% ipython --no-banner

In [1]: import numpy as np

In [2]: np.set_printoptions(precision=3, suppress=True, linewidth=100, sign=" ")

In [3]: def rnd(a):
   ...:     return np.round(a, 3) + 0
   ...: 

In [4]: E = np.array([[0, 0, 0], [0, 0, -4], [0, 0, -4], [0, 0, 0]])

In [5]: rng = np.random.default_rng(92)

In [6]: other = E + rng.integers(-2, 3, (4, 1)) @ rng.integers(-2, 3, (1, 3))

In [7]: other
Out[7]: 
array([[ 0,  0,  0],
       [ 0, -1, -4],
       [ 0, -2, -4],
       [ 0,  2,  0]])

In [8]: rnd(np.linalg.svd(other - E, compute_uv=False))
Out[8]: array([ 3.,  0.,  0.])

In [9]: rk = np.linalg.matrix_rank(other)

In [10]: rk
Out[10]: np.int64(2)

In [11]: null = np.linalg.svd(other)[2][rk:].T

In [12]: null[:, 0] / null[np.abs(null[:, 0]).round(6).argmax(), 0]
Out[12]: array([ 1.,  0.,  0.])

In [13]: null @ null.T
Out[13]: 
array([[ 1.,  0.,  0.],
       [ 0.,  0.,  0.],
       [ 0.,  0.,  0.]])

In [14]: [int(np.linalg.matrix_rank(other[:i])) for i in range(1, len(other) + 1)]
Out[14]: [0, 1, 2, 2]

In [15]: null.shape
Out[15]: (3, 1)

In [16]: np.allclose(other @ null, 0)
Out[16]: True

In [17]: U, sv, Vh = np.linalg.svd(E)

In [18]: np.argmax(sv[:-1] / (sv[1:] + 1e-6)) + 1
Out[18]: np.int64(1)

In [19]: other = U[:, :1] @ np.diag(sv[:1]) @ Vh[:1]

In [20]: rnd(np.abs(E - other).max())
Out[20]: np.float64(0.0)

In [21]: np.linalg.matrix_rank(other)
Out[21]: np.int64(1)

In [22]: U, sv, Vh = np.linalg.svd(E)

In [23]: V = Vh[:(sv > 1e-8).sum()]

In [24]: x = E[2] + 5 * E[3] + rng.integers(2) * np.eye(3)[0]

In [25]: x
Out[25]: array([ 0.,  0., -4.])

In [26]: rnd(V.T @ V)
Out[26]: 
array([[ 0.,  0.,  0.],
       [ 0.,  0.,  0.],
       [ 0.,  0.,  1.]])

In [27]: x = np.array([-2, 2, 0])

In [28]: np.linalg.norm(E @ x) <= np.linalg.norm(E, 2) * np.linalg.norm(x) + 1e-9
Out[28]: np.True_

In [29]: (E @ x).argmax()
Out[29]: np.int64(0)

In [30]: x @ E
Traceback (most recent call last):
  Cell In[30], line 1
    x @ E
ValueError: matmul: Input operand 1 has a mismatch in its core dimension 0, with gufunc signature (n?,k),(k,m?)->(n?,m?) (size 4 is different from 3)


In [31]: E @ x
Out[31]: array([ 0,  0,  0,  0])

In [32]: E @ np.eye(3)[0]
Out[32]: array([ 0.,  0.,  0.,  0.])

In [33]: K = np.load("layer13.npy")

In [34]: K
Out[34]: 
array([[-15.364,  -1.648,   1.997, -12.54 ],
       [ -9.841,   0.033, -13.345, -11.183],
       [ 10.761,  -2.405,  16.111,   4.341],
       [ -9.396,   5.56 ,  -1.381, -16.7  ],
       [  4.807, -12.285,   2.232,  14.865],
       [-10.521,   2.029,  13.6  ,  10.012],
       [ 13.42 ,   4.003,  14.209,   1.415],
       [  9.711,  14.426,  -5.252,  -8.367],
       [ 13.251,  -8.718,   9.011,  -8.198],
       [  2.323,  12.764, -11.873,   9.524],
       [-10.795,  -8.058, -12.966,   7.1  ],
       [ 17.953,  -3.784,   4.456,   6.596],
       [  3.075,   0.443,  -4.325,  19.278],
       [  0.927,  -5.673,   2.787, -18.952],
       [-14.748,   2.188,  10.712,   7.935],
       [ -1.654,   1.405, -19.873,   0.61 ],
       [ -3.102,   1.906, -15.501, -12.102],
       [  4.318,  -0.728,   2.204,  19.39 ],
       [ -1.511,  14.526,  13.245,   3.358],
       [-11.638,  -2.146,  10.278,  12.422],
       [ 19.945,  -0.408,  -1.087,  -0.93 ],
       [ 16.845,   7.376,   7.811,  -0.91 ],
       [ 17.189,  -2.029,   5.034,  -8.665]])

In [35]: K @ K
Traceback (most recent call last):
  Cell In[35], line 1
    K @ K
ValueError: matmul: Input operand 1 has a mismatch in its core dimension 0, with gufunc signature (n?,k),(k,m?)->(n?,m?) (size 23 is different from 4)


In [36]: cov = K.T @ K

In [37]: rnd(np.diag(cov))
Out[37]: array([ 2938.575,  1054.361,  2423.005,  2784.038])

In [38]: rnd(cov)
Out[38]: 
array([[2938.575,   30.18 ,  584.681,   77.948],
       [  30.18 , 1054.361,  -46.532, -119.011],
       [ 584.681,  -46.532, 2423.005,  490.412],
       [  77.948, -119.011,  490.412, 2784.038]])

In [39]: np.linalg.matrix_rank(cov)
Out[39]: np.int64(4)

In [40]: rnd(np.linalg.eigvalsh(cov)[::-1])
Out[40]: array([ 3500.02 ,  2776.716,  1878.21 ,  1045.032])

In [41]: rnd(np.linalg.svd(K, compute_uv=False) ** 2)
Out[41]: array([ 3500.02 ,  2776.716,  1878.21 ,  1045.032])
